% python3 -q
>>> import numpy as np
>>> from numpy import linalg as LA
>>> np.set_printoptions(precision=1, suppress=True, linewidth=140)
>>> F = np.loadtxt("m.csv", delimiter=",")
>>> print(F)
[[ -0.1   2.   -0.5   1.2  -1.1   1. ]
 [  0.6  -7.    1.3  -0.3  -0.2   0.9]
 [ -0.4  11.   -1.3   1.5   0.6   0.6]
 [  0.5 -14.   -0.4   0.5   1.1   0.7]
 [  1.3  -5.   -0.8   0.5   0.4   0.2]
 [ -0.1   2.   -1.1   0.7  -0.7  -1.4]
 [ -0.5  -9.   -0.3   1.5  -1.7   1.1]
 [  0.  -13.   -0.6  -1.3  -0.5  -0.9]
 [  0.6   4.    1.8  -0.2   0.    1. ]
 [  0.2  -7.    0.7   0.8   0.6  -0.4]]
>>> rng = np.random.default_rng(99821)
>>> z = rng.permutation(6)
>>> out = F[:, z] * rng.choice([-1, 1], 6)
>>> print(out)
[[ -1.    2.    0.1  -1.1   1.2  -0.5]
 [ -0.9  -7.   -0.6  -0.2  -0.3   1.3]
 [ -0.6  11.    0.4   0.6   1.5  -1.3]
 [ -0.7 -14.   -0.5   1.1   0.5  -0.4]
 [ -0.2  -5.   -1.3   0.4   0.5  -0.8]
 [  1.4   2.    0.1  -0.7   0.7  -1.1]
 [ -1.1  -9.    0.5  -1.7   1.5  -0.3]
 [  0.9 -13.   -0.   -0.5  -1.3  -0.6]
 [ -1.    4.   -0.6   0.   -0.2   1.8]
 [  0.4  -7.   -0.2   0.6   0.8   0.7]]
>>> U, _, vt = LA.svd(F.T @ out)
>>> print(np.round(U @ vt, 1) + 0)
[[ 0.  0. -1.  0.  0.  0.]
 [ 0.  1.  0.  0.  0.  0.]
 [ 0.  0.  0.  0.  0.  1.]
 [ 0.  0.  0.  0.  1.  0.]
 [ 0.  0.  0.  1.  0.  0.]
 [-1.  0.  0.  0.  0.  0.]]
>>> print(np.round(LA.lstsq(F, out)[0], 1) + 0)
[[ 0.  0. -1.  0.  0.  0.]
 [ 0.  1.  0.  0.  0.  0.]
 [ 0.  0.  0.  0.  0.  1.]
 [ 0.  0.  0.  0.  1.  0.]
 [ 0.  0.  0.  1.  0.  0.]
 [-1.  0.  0.  0.  0.  0.]]
>>> print(z)
[5 1 0 4 3 2]
>>> proj = F @ LA.solve(F.T @ F, F.T)
>>> print(np.allclose(proj @ proj, proj))
True
>>> print(np.diag(proj))
[0.4 0.3 0.6 0.7 0.8 0.6 0.8 0.6 0.5 0.8]
>>> O, R = LA.qr(F)
>>> print(np.round(O @ R, 1) + 0)
[[ -0.1   2.   -0.5   1.2  -1.1   1. ]
 [  0.6  -7.    1.3  -0.3  -0.2   0.9]
 [ -0.4  11.   -1.3   1.5   0.6   0.6]
 [  0.5 -14.   -0.4   0.5   1.1   0.7]
 [  1.3  -5.   -0.8   0.5   0.4   0.2]
 [ -0.1   2.   -1.1   0.7  -0.7  -1.4]
 [ -0.5  -9.   -0.3   1.5  -1.7   1.1]
 [  0.  -13.   -0.6  -1.3  -0.5  -0.9]
 [  0.6   4.    1.8  -0.2   0.    1. ]
 [  0.2  -7.    0.7   0.8   0.6  -0.4]]
>>> print(R)
[[ 1.8 -9.6  0.9 -0.4  1.1  0.5]
 [ 0.  24.9  0.2  0.2  0.6  0.1]
 [ 0.   0.   3.  -1.1 -0.1  0.7]
 [ 0.   0.   0.  -2.8  0.5 -1.7]
 [ 0.   0.   0.   0.   2.3 -0.2]
 [ 0.   0.   0.   0.   0.   2. ]]
>>> print(O.round(1) + 0)
[[-0.1  0.1 -0.2 -0.4 -0.4  0.2]
 [ 0.3 -0.2  0.3 -0.1 -0.2  0.1]
 [-0.2  0.4 -0.4 -0.3  0.3  0.3]
 [ 0.3 -0.5 -0.2 -0.2  0.5  0.3]
 [ 0.7  0.1 -0.5 -0.1 -0.2  0. ]
 [-0.1  0.1 -0.4 -0.1 -0.3 -0.6]
 [-0.3 -0.5  0.  -0.5 -0.4  0.2]
 [ 0.  -0.5 -0.2  0.5 -0.2  0. ]
 [ 0.3  0.3  0.5 -0.2 -0.2  0.1]
 [ 0.1 -0.2  0.2 -0.4  0.4 -0.6]]
>>> vec = np.array([1, 0, 1, 2, 2, 1])
>>> rhs = O @ vec
>>> print(np.round(LA.pinv(O) @ O, 1) + 0)
[[1. 0. 0. 0. 0. 0.]
 [0. 1. 0. 0. 0. 0.]
 [0. 0. 1. 0. 0. 0.]
 [0. 0. 0. 1. 0. 0.]
 [0. 0. 0. 0. 1. 0.]
 [0. 0. 0. 0. 0. 1.]]
>>> rhs = rhs + 0.3 * rng.normal(size=10)
>>> print(rhs)
[-1.7  0.2 -0.4  0.7 -0.4 -1.8 -1.5  0.5  0.5 -0.7]
>>> b, *_ = LA.lstsq(O, rhs)
>>> print(round(float(LA.norm(rhs - O @ b)), 1))
0.5
>>> print([round(float(LA.norm(LA.solve(O.T @ O + lam * np.eye(6), O.T @ rhs))), 2) for lam in (0, 1, 10, 100)])
[3.12, 1.56, 0.28, 0.03]
>>> print(b.round())
[1. 0. 1. 2. 2. 1.]
>>> W0 = np.loadtxt("case17.csv", delimiter=",")
>>> print(W0)
[[ 0.8  0.2  0.   0.1  0.3 -1.5  0.2 -1.4 -0.3  0.2 -0.9  0.2]
 [-0.8 -1.6  2.6 -0.3 -0.3 -0.7  1.2  0.4  0.5 -0.2  0.6 -0.1]
 [-1.7  0.1  3.   0.1 -0.2  0.  -0.8  0.2 -0.4  0.8  1.1  1.6]
 [-0.5  0.1  1.2  1.5  0.7  1.2  0.  -0.4 -0.2  0.3  0.4 -1.5]
 [-0.9  0.5  1.8  0.   0.3 -0.7 -2.6 -0.8  1.5  0.6 -0.9 -0.9]
 [-1.3  0.8 -1.2 -0.7  1.6 -0.9  0.7  0.7 -0.9  1.2 -0.5 -0.7]
 [ 2.1 -0.7 -0.3  1.1  0.3 -0.5  0.9  0.9 -1.2  0.9 -0.1 -0.8]
 [-1.5  0.1  0.4  0.2 -0.3 -0.7 -1.4 -0.4 -0.3  0.  -0.5  0.2]]
>>> out = W0 / LA.norm(W0, axis=1, keepdims=True)
>>> G = out @ out.T
>>> print(LA.norm(out, axis=1))
[1. 1. 1. 1. 1. 1. 1. 1.]
>>> print((G - 2 * np.eye(8)).round(6).argmax(axis=1))
[6 2 1 4 7 6 0 4]
>>> print(G[7].round(1) + 0)
[ 0.1  0.   0.5  0.   0.7  0.1 -0.5  1. ]
>>> print(round(np.degrees(np.arccos(np.clip(G[7, 1], -1, 1))), 1))
88.0
>>> U, sv, vt = LA.svd(W0, full_matrices=False)
>>> print(np.allclose(U * sv @ vt, W0))
True
>>> print(round(float(np.sqrt((sv ** 2).sum())), 1), round(LA.norm(W0), 1))
9.5 9.5
>>> print(sv)
[5.8 4.1 3.3 3.2 2.8 2.2 1.6 1.3]
>>> print(np.round(vt @ vt.T, 1) + 0)
[[1. 0. 0. 0. 0. 0. 0. 0.]
 [0. 1. 0. 0. 0. 0. 0. 0.]
 [0. 0. 1. 0. 0. 0. 0. 0.]
 [0. 0. 0. 1. 0. 0. 0. 0.]
 [0. 0. 0. 0. 1. 0. 0. 0.]
 [0. 0. 0. 0. 0. 1. 0. 0.]
 [0. 0. 0. 0. 0. 0. 1. 0.]
 [0. 0. 0. 0. 0. 0. 0. 1.]]
>>> print(np.cumsum(sv ** 2) / np.sum(sv ** 2))
[0.4 0.6 0.7 0.8 0.9 1.  1.  1. ]
>>> blk = np.stack([W0, 4 * W0, W0[::-1]])
>>> print((blk @ W0.T).shape)
(3, 8, 8)
>>> print(np.einsum("bij,cij->bc", blk, blk))
[[  89.4  357.6    1.4]
 [ 357.6 1430.2    5.4]
 [   1.4    5.4   89.4]]
>>> print(LA.matrix_rank(blk.reshape(3, -1)))
2
>>> print(LA.matrix_rank(blk))
[8 8 8]
>>> arr = np.load("block16.npy")
>>> print(arr)
[[ 3.3 -0.5  0.3 -1.1]
 [-3.5 -1.   1.7  1.2]
 [-0.1  1.5  1.3  0. ]
 [ 1.1 -0.1  0.1 -0.4]
 [-1.1 -0.3  1.5  0.3]
 [-5.4  2.2 -1.3  1.8]
 [ 2.6 -0.4  0.7 -0.8]
 [ 7.1 -0.4  0.2 -2.3]
 [-0.1 -0.2 -0.9  0. ]
 [ 5.5  1.   1.1 -1.8]
 [ 0.7 -1.   0.2 -0.3]
 [-2.4  1.8  0.3  0.8]
 [-2.1 -0.9 -1.6  0.7]
 [-3.4  0.8 -0.1  1.1]]
>>> G = np.cov(arr, rowvar=False)
>>> print(np.median(arr, axis=0))
[-0.1 -0.2  0.2  0. ]
>>> print(np.polyfit(arr[:, 2], arr[:, 0], 1))
[ 0.9 -0.1]
>>> print(G)
[[12.6 -1.1  0.9 -4.1]
 [-1.1  1.2 -0.1  0.4]
 [ 0.9 -0.1  1.  -0.3]
 [-4.1  0.4 -0.3  1.4]]
>>> print(np.corrcoef(arr.T))
[[ 1.  -0.3  0.3 -1. ]
 [-0.3  1.  -0.1  0.3]
 [ 0.3 -0.1  1.  -0.3]
 [-1.   0.3 -0.3  1. ]]
>>> th = np.sort(rng.uniform(-2, 2, 18))
>>> J = np.c_[th, th ** 2, th ** 3] @ np.array([[-2, -2, -1], [3, -1, 3], [0, 1, -1]])
>>> print(J)
[[ 8.2 -1.6  9.4]
 [ 5.6 -0.2  5.8]
 [ 3.7  0.4  3.4]
 [ 3.   0.5  2.7]
 [ 3.   0.5  2.6]
 [ 1.1  0.6  0.8]
 [ 0.5  0.4  0.3]
 [ 0.3  0.2  0.2]
 [-0.2 -0.2 -0.1]
 [-0.1 -1.3  0.3]
 [ 0.1 -1.6  0.4]
 [ 0.1 -1.6  0.5]
 [ 0.6 -1.9  0.8]
 [ 0.8 -1.9  0.9]
 [ 1.2 -2.   1.1]
 [ 2.9 -2.   1.7]
 [ 3.2 -2.   1.8]
 [ 6.1 -1.   2.1]]
>>> proj = J @ LA.solve(J.T @ J, J.T)
>>> print(proj @ J[:, 1])
[-1.6 -0.2  0.4  0.5  0.5  0.6  0.4  0.2 -0.2 -1.3 -1.6 -1.6 -1.9 -1.9 -2.  -2.  -2.  -1. ]
